$ python3 -q
>>> import numpy as np
>>> from numpy import linalg as LA
>>> np.set_printoptions(precision=2, suppress=True, linewidth=120)
>>> M = np.load("run0.npy")
>>> M
array([[ 1.1, -0.4, -2.2,  3.6,  0.7,  0.3,  0.4, -0.7],
       [ 0.6,  0. ,  1.4, -0.9, -2. , -0.5, -0.7, -1.2],
       [ 2.3,  1.4, -1.9,  3.9, -0.6,  0.5, -0.1, -0.1],
       [ 0.2,  1.2, -0.7, -3.3,  0.2,  0.9,  0.7, -0.2],
       [-0.9, -0.6,  1.4, -1.2, -2.6,  0.1, -0.2,  1.5],
       [-0.8, -0.5,  0.3, -4.5,  0.4,  0.1, -0.1, -1.4],
       [ 1.1,  1. , -0.6,  0.9, -1.2, -0.6, -0.1,  0.5],
       [-0.1,  0.7,  0.6, -4.5,  0.3,  0.7,  0.1, -1.8],
       [ 0.7,  2. ,  0.7, -1.5,  1.9,  0.5,  1.5,  2.1],
       [ 0.4,  0.1,  0.1,  3. ,  1.2,  0.7,  2.4,  0.3],
       [-0.6, -0.3,  0.9,  2.7, -0.3,  0.3, -1.4,  0.4],
       [ 1.1,  1.2,  0.9,  1.2, -0.4, -1.8,  0.1, -0.8],
       [-0.8, -0.6,  0.2,  0. ,  1.6, -1.4,  0.4,  0.3]])
>>> P = M @ LA.solve(M.T @ M, M.T)
>>> np.allclose(P @ P, P)
True
>>> np.round(np.trace(P), 2)
np.float64(8.0)
>>> B = np.c_[M[:, :3] @ np.array([[3, 1, 1], [1, -1, 2], [0, -1, -1]]), np.array([0, -1, -1, 2, 1, -2, 0, 2, 0, 1, 2, 0, -2])]
>>> B
array([[ 2.9,  3.7,  2.5,  0. ],
       [ 1.8, -0.8, -0.8, -1. ],
       [ 8.3,  2.8,  7. , -1. ],
       [ 1.8, -0.3,  3.3,  2. ],
       [-3.3, -1.7, -3.5,  1. ],
       [-2.9, -0.6, -2.1, -2. ],
       [ 4.3,  0.7,  3.7,  0. ],
       [ 0.4, -1.4,  0.7,  2. ],
       [ 4.1, -2. ,  4. ,  0. ],
       [ 1.3,  0.2,  0.5,  1. ],
       [-2.1, -1.2, -2.1,  2. ],
       [ 4.5, -1. ,  2.6,  0. ],
       [-3. , -0.4, -2.2, -2. ]])
>>> LA.matrix_rank(np.c_[M, B])
np.int64(9)
>>> np.round(LA.norm(B - M @ LA.lstsq(M, B)[0], axis=0), 2) + 0
array([0.  , 0.  , 0.  , 2.43])
>>> np.round(LA.lstsq(M, B[:, 0])[0], 2) + 0
array([3., 1., 0., 0., 0., 0., 0., 0.])
>>> LA.norm(LA.qr(M)[0].T @ B, axis=0) ** 2 / ((B ** 2).sum(axis=0) + 1e-12)
array([1.  , 1.  , 1.  , 0.75])
>>> Q, evecs = LA.qr(M[:, :5])[0], LA.qr(M[:, 5:])[0]
>>> sv = LA.svd(Q.T @ evecs, compute_uv=False)
>>> sv
array([0.79, 0.65, 0.47])
>>> vec = np.array([-3, -1, -1, -2, 3, -3, -1, 2])
>>> y = M @ vec
>>> LA.lstsq(M, y)[0]
array([-3., -1., -1., -2.,  3., -3., -1.,  2.])
>>> np.round(LA.pinv(M) @ M, 2) + 0
array([[1., 0., 0., 0., 0., 0., 0., 0.],
       [0., 1., 0., 0., 0., 0., 0., 0.],
       [0., 0., 1., 0., 0., 0., 0., 0.],
       [0., 0., 0., 1., 0., 0., 0., 0.],
       [0., 0., 0., 0., 1., 0., 0., 0.],
       [0., 0., 0., 0., 0., 1., 0., 0.],
       [0., 0., 0., 0., 0., 0., 1., 0.],
       [0., 0., 0., 0., 0., 0., 0., 1.]])
>>> try:
...     LA.solve(M, y)
... except LA.LinAlgError as e:
...     print(repr(e))
... 
LinAlgError('Last 2 dimensions of the array must be square')
>>> rng = np.random.default_rng(64424)
>>> y = y + 0.1 * rng.normal(size=13)
>>> y
array([ -8.58,  -7.56, -17.63,   2.26,  -0.43,   9.82,  -6.14,   3.26,   5.05,  -7.4 ,  -3.91,  -5.22,  12.1 ])
>>> c, *_ = LA.lstsq(M, y)
>>> np.round(M.T @ (y - M @ c), 2) + 0
array([0., 0., 0., 0., 0., 0., 0., 0.])
>>> c.round()
array([-3., -1., -1., -2.,  3., -3., -1.,  2.])
>>> vec = np.array([2, 1, 0, 0, 2, 0, 2, 1])
>>> y = M @ vec
>>> c, lr = np.zeros(8), 1 / LA.norm(M, 2) ** 2
>>> for i in range(250):
...     c -= lr * M.T @ (M @ c - y)
...     if i % 50 == 0: print(i, round(LA.norm(M @ c - y), 2))
... 
0 13.59
50 0.62
100 0.51
150 0.43
200 0.36
>>> c
array([ 1.64,  1.27, -0.09,  0.06,  1.92, -0.03,  2.07,  0.91])
>>> data = np.load("block9.npy")
>>> data
array([[ -2,  -2,  -2,  -2,  -2,  -2,  -2],
       [ -2,  -4,  -4,  -4,  -4,  -4,  -4],
       [ -2,  -4,  -6,  -6,  -6,  -6,  -6],
       [ -2,  -4,  -6,  -8,  -8,  -8,  -8],
       [ -2,  -4,  -6,  -8, -10, -10, -10],
       [ -2,  -4,  -6,  -8, -10, -12, -12],
       [ -2,  -4,  -6,  -8, -10, -12, -14]])
>>> # symmetric, so the eigenvalues are real
>>> vec = np.array([3, 0, 7, 3, 6, 1, 6])
>>> (data * vec).sum(axis=1)
array([ -52,  -98, -144, -176, -202, -216, -228])
>>> LA.norm(data @ vec) <= LA.norm(data, 2) * LA.norm(vec) + 1e-9
np.True_
>>> idx = rng.permutation(7)
>>> idx
array([0, 4, 2, 1, 5, 3, 6])
>>> B = data[idx][:, idx]
>>> np.trace(B)
np.int64(-56)
>>> Q, R = LA.qr(data)
>>> Q.round(2) + 0
array([[-0.38,  0.93,  0.  ,  0.  ,  0.  ,  0.  ,  0.  ],
       [-0.38, -0.15,  0.91,  0.  ,  0.  ,  0.  ,  0.  ],
       [-0.38, -0.15, -0.18,  0.89,  0.  ,  0.  ,  0.  ],
       [-0.38, -0.15, -0.18, -0.22,  0.87,  0.  ,  0.  ],
       [-0.38, -0.15, -0.18, -0.22, -0.29,  0.82,  0.  ],
       [-0.38, -0.15, -0.18, -0.22, -0.29, -0.41, -0.71],
       [-0.38, -0.15, -0.18, -0.22, -0.29, -0.41,  0.71]])
>>> np.abs(np.diag(R))
array([5.29, 1.85, 1.83, 1.79, 1.73, 1.63, 1.41])
>>> F = np.load("dump.npy")
>>> F
array([[ 0, -3,  2, -2],
       [ 3,  0,  3,  2],
       [-2, -3,  0,  2],
       [ 2, -2, -2,  0]])
>>> # antisymmetric, zero diagonal
>>> np.einsum("ij,ji->", F, F)
np.int64(-68)
>>> LA.eigvals(F)
array([0.+4.77j, 0.-4.77j, 0.+3.35j, 0.-3.35j])
>>> np.round(np.poly(F), 2) + 0
array([  1.,   0.,  34.,   0., 256.])
>>> np.kron(np.eye(2, dtype=int), F)
array([[ 0, -3,  2, -2,  0,  0,  0,  0],
       [ 3,  0,  3,  2,  0,  0,  0,  0],
       [-2, -3,  0,  2,  0,  0,  0,  0],
       [ 2, -2, -2,  0,  0,  0,  0,  0],
       [ 0,  0,  0,  0,  0, -3,  2, -2],
       [ 0,  0,  0,  0,  3,  0,  3,  2],
       [ 0,  0,  0,  0, -2, -3,  0,  2],
       [ 0,  0,  0,  0,  2, -2, -2,  0]])
